$ ipython --no-banner

In [1]: import numpy as np

In [2]: from numpy import linalg as LA

In [3]: np.set_printoptions(precision=3, suppress=True, linewidth=200)

In [4]: cent = np.array([[2, 3, 1], [2, 2, 0], [1, 2, 1]])

In [5]: rng = np.random.default_rng(5619)

In [6]: data = (rng.random((20, 3)) < 0.25) @ cent

In [7]: print(data)
[[0 0 0]
 [2 3 1]
 [1 2 1]
 [0 0 0]
 [2 2 0]
 [1 2 1]
 [2 2 0]
 [2 2 0]
 [1 2 1]
 [2 3 1]
 [0 0 0]
 [0 0 0]
 [2 2 0]
 [0 0 0]
 [2 2 0]
 [0 0 0]
 [0 0 0]
 [1 2 1]
 [0 0 0]
 [0 0 0]]

In [8]: # row 3 repeats row 0

In [9]: B = data + rng.integers(-2, 3, (20, 2)) @ rng.integers(-2, 3, (2, 3))

In [10]: print(B)
[[-4 -2  2]
 [ 0  2  2]
 [ 5  7  4]
 [ 0  3  5]
 [-1 -1 -1]
 [-2 -1  0]
 [ 7  6  0]
 [ 0  1  1]
 [ 1  2  1]
 [-4 -3 -1]
 [ 0  3  5]
 [ 3  3  1]
 [ 0 -2 -4]
 [ 1  2  2]
 [-4 -4 -2]
 [-3 -3 -1]
 [ 2  4  4]
 [ 4  5  2]
 [ 5  4  0]
 [ 0 -3 -5]]

In [11]: print(np.abs(B - data).sum(axis=1))
[ 8  4 12  8  7  7  9  4  0 14  8  7 10  5 14  7 10  7  9  8]

In [12]: G = np.cov(data, rowvar=False)

In [13]: print(np.median(data, axis=0))
[1. 2. 0.]

In [14]: print(np.round(LA.eigvalsh(G)[::-1], 3) + 0)
[2.148 0.231 0.   ]

In [15]: print(np.argwhere(np.triu(np.abs(np.corrcoef(data.T)) > 0.8, 1)))
[[0 1]]

In [16]: print(G)
[[0.832 0.968 0.137]
 [0.968 1.326 0.358]
 [0.137 0.358 0.221]]

In [17]: print(round(float(np.corrcoef(data[:, 2], data[:, 0])[0, 1]), 3))
0.319
